$ python3 -q
>>> import numpy as np
>>> import numpy.linalg as la
>>> np.set_printoptions(suppress=True, linewidth=140)
>>> def rnd(a):
...     return np.round(a, 3) + 0
... 
>>> J = np.load("a.npy")
>>> J
array([[  1,  -2,   1],
       [  0,  -4,  -1],
       [  3,  -5,  -3],
       [  2,  -4,  -2],
       [  3,  -2,  -3],
       [  2,  -4,  -6],
       [  5,  -5,  -9],
       [  3,  -2, -12],
       [  3,  -2,  -9],
       [  4,   1,  -6],
       [  6,   0,  -5],
       [  3,   1,  -5],
       [  1,   2,  -2],
       [  4,   0,  -4],
       [  5,  -1,  -4],
       [  4,  -4,  -1],
       [  3,  -6,  -2],
       [  1,  -6,  -3],
       [  1,  -5,  -6],
       [ -1,  -5,  -7],
       [  1,  -6,  -6],
       [  2,  -5,  -4],
       [  2,  -5,  -2],
       [  0,  -7,  -3]])
>>> J @ J
Traceback (most recent call last):
  File "<python-input-6>", line 1, in <module>
    J @ J
    ~~^~~
ValueError: matmul: Input operand 1 has a mismatch in its core dimension 0, with gufunc signature (n?,k),(k,m?)->(n?,m?) (size 24 is different from 3)
>>> cov = J.T @ J
>>> rnd(la.eigvalsh(cov)[::-1])
array([987.355, 193.983,  74.662])
>>> (J @ J.T).shape
(24, 24)
>>> la.matrix_rank(cov)
np.int64(3)
>>> np.diag(cov)
array([210, 394, 652])
>>> left, s, Vt = la.svd(J, full_matrices=False)
>>> left.shape, s.shape, Vt.shape
((24, 3), (3,), (3, 3))
>>> rnd(np.cumsum(s ** 2) / np.sum(s ** 2))
array([0.786, 0.941, 1.   ])
>>> np.allclose(left * s @ Vt, J)
True
>>> (s > 1e-8).sum()
np.int64(3)
>>> d = la.norm(J[:, None] - J[None], axis=-1)
>>> d[15].round(6).argsort(kind="stable")[:4]
array([15,  3,  2, 16])
>>> (d + 1e9 * np.eye(24)).round(6).argmin(axis=1)
array([ 1,  3, 16, 22,  3, 18,  8,  8,  7, 11, 14,  9, 11, 14, 13,  3,  2, 23, 20, 18, 18,  2,  3, 17])
>>> d.shape
(24, 24)
>>> np.unravel_index(d.round(6).argmax(), d.shape)
(np.int64(0), np.int64(7))
>>> la.matrix_rank(d ** 2)
np.int64(5)
>>> A = np.array([[0.3, 0.0, 0.9],
...     [-0.1, 0.2, 0.8],
...     [-0.9, -1.8, 3.0],
...     [0.5, 0.0, -0.6],
...     [1.2, -1.0, 0.8],
...     [0.4, 0.6, -1.0],
...     [-0.4, 0.2, -0.2],
...     [0.7, -0.1, 0.7],
...     [-0.2, 0.9, 1.3],
...     [-0.2, -1.8, -0.9],
...     [0.7, 0.3, -0.1],
...     [0.8, -0.3, -0.5],
...     [0.1, 0.1, 0.7],
...     [-0.4, -0.2, -0.1],
...     [0.9, -0.2, 1.3],
...     [0.5, 0.6, -1.8],
...     [0.1, 0.9, -2.5]])
>>> A[3] *= 5
>>> A
array([[ 0.3,  0. ,  0.9],
       [-0.1,  0.2,  0.8],
       [-0.9, -1.8,  3. ],
       [ 2.5,  0. , -3. ],
       [ 1.2, -1. ,  0.8],
       [ 0.4,  0.6, -1. ],
       [-0.4,  0.2, -0.2],
       [ 0.7, -0.1,  0.7],
       [-0.2,  0.9,  1.3],
       [-0.2, -1.8, -0.9],
       [ 0.7,  0.3, -0.1],
       [ 0.8, -0.3, -0.5],
       [ 0.1,  0.1,  0.7],
       [-0.4, -0.2, -0.1],
       [ 0.9, -0.2,  1.3],
       [ 0.5,  0.6, -1.8],
       [ 0.1,  0.9, -2.5]])
>>> Xc = (A - A.mean(axis=0)) / A.std(axis=0)
>>> np.argwhere(np.abs(Xc) > 2)
array([[2, 1],
       [2, 2],
       [3, 0],
       [3, 2],
       [9, 1]])
>>> rnd(Xc.std(axis=0))
array([1., 1., 1.])
>>> beta = la.lstsq(np.delete(Xc, 0, axis=1), Xc[:, 0])[0]
>>> rnd(beta)
array([-0.043, -0.502])
>>> np.abs(beta).argmax()
np.int64(1)
